$ ipython --no-banner

In [1]: import numpy as np

In [2]: from numpy import linalg as LA

In [3]: np.set_printoptions(precision=1, suppress=True, linewidth=100)

In [4]: K = np.loadtxt("case2.csv", delimiter=",")

In [5]: K
Out[5]: 
array([[  4.,   2.,  -5.,   4.,  -1.,   1.,   5.,   2.],
       [  0.,   0.,   0.,   2.,  -3.,   5.,   8.,   7.],
       [  1.,   5.,  -2.,  -2.,  -4.,   4.,   8.,   3.],
       [  4.,   2.,  -5.,   0.,  -5.,   2.,   6.,   5.],
       [  5.,  -2.,  -8.,   4.,  -1.,   0.,  10.,   2.],
       [  9.,  -3.,  -9.,   3.,  -4.,   1.,  15.,   1.],
       [ 12.,  -2.,  -6.,  -2.,  -6.,  -4.,  12.,  -2.],
       [ 17.,  -5.,  -5.,  -7.,  -9.,   0.,  10.,   2.],
       [ 22.,  -5.,  -5., -10.,  -4.,   2.,   8.,   7.],
       [ 24., -10.,  -9., -14.,  -2.,  -1.,   6.,  11.],
       [ 26.,  -7.,  -6., -12.,  -7.,   4.,   3.,  16.],
       [ 25.,  -7.,  -4., -15.,  -8.,   3.,   0.,  17.],
       [ 30.,  -9.,  -5., -17.,  -9.,   4.,  -3.,  14.],
       [ 25., -11.,  -8., -21., -11.,   7.,  -2.,  11.],
       [ 23.,  -6., -10., -25.,  -7.,  10.,   3.,   9.],
       [ 26., -10.,  -6., -24.,  -6.,   8.,  -2.,   6.],
       [ 30.,  -5.,  -9., -25.,  -5.,   8.,   2.,   8.],
       [ 27.,  -8., -13., -30.,  -7.,  12.,   0.,   4.],
       [ 27., -11., -16., -27.,  -8.,  17.,  -1.,   8.],
       [ 32., -11., -12., -24.,  -8.,  14.,  -6.,  12.],
       [ 27., -13., -14., -21., -12.,  10.,  -8.,  16.],
       [ 23., -15., -11., -17., -12.,  12., -13.,  18.],
       [ 25., -14.,  -7., -21., -15.,  10., -13.,  19.],
       [ 28., -10.,  -5., -26., -10.,  13., -18.,  22.],
       [ 26., -11.,  -1., -25.,  -7.,  18., -17.,  18.],
       [ 26.,  -9.,  -5., -30.,  -2.,  15., -22.,  20.],
       [ 27.,  -4., -10., -28.,   3.,  14., -19.,  20.],
       [ 24.,  -5.,  -7., -29.,   7.,  16., -15.,  21.],
       [ 27.,  -8., -11., -28.,   3.,  17., -17.,  23.],
       [ 28.,  -8.,  -8., -31.,   8.,  20., -19.,  27.],
       [ 28.,  -3.,  -3., -27.,   9.,  24., -21.,  27.],
       [ 29.,  -2.,  -3., -29.,  10.,  19., -21.,  32.],
       [ 30.,  -1.,  -8., -28.,  10.,  19., -25.,  30.],
       [ 31.,   2.,  -3., -28.,   8.,  19., -21.,  33.],
       [ 26.,   6.,  -8., -24.,   4.,  21., -23.,  34.],
       [ 24.,   3.,  -3., -22.,   3.,  19., -23.,  35.],
       [ 29.,   1.,  -8., -23.,   8.,  23., -24.,  35.],
       [ 29.,   0., -10., -21.,  11.,  23., -28.,  38.],
       [ 32.,   5.,  -5., -23.,  10.,  18., -23.,  38.],
       [ 32.,   1.,  -2., -26.,  12.,  14., -25.,  41.],
       [ 37.,   5.,   0., -22.,  12.,  10., -28.,  40.],
       [ 38.,   4.,  -2., -19.,   7.,  15., -24.,  39.],
       [ 36.,   0.,   1., -20.,   6.,  17., -24.,  43.]])

In [6]: Xs = K - K.mean(axis=0)

In [7]: vecs = LA.svd(Xs)[2][:1]

In [8]: other = Xs - Xs @ vecs.T @ vecs

In [9]: np.round(np.diag(vecs.T @ vecs), 1) + 0
Out[9]: array([0.1, 0. , 0. , 0.1, 0.1, 0.1, 0.3, 0.3])

In [10]: np.cov(Xs @ vecs.T, rowvar=False)
Out[10]: array(533.8)

In [11]: other.std(axis=0)
Out[11]: array([5.4, 5.6, 3.8, 6.4, 5.6, 3.5, 2.9, 4.2])
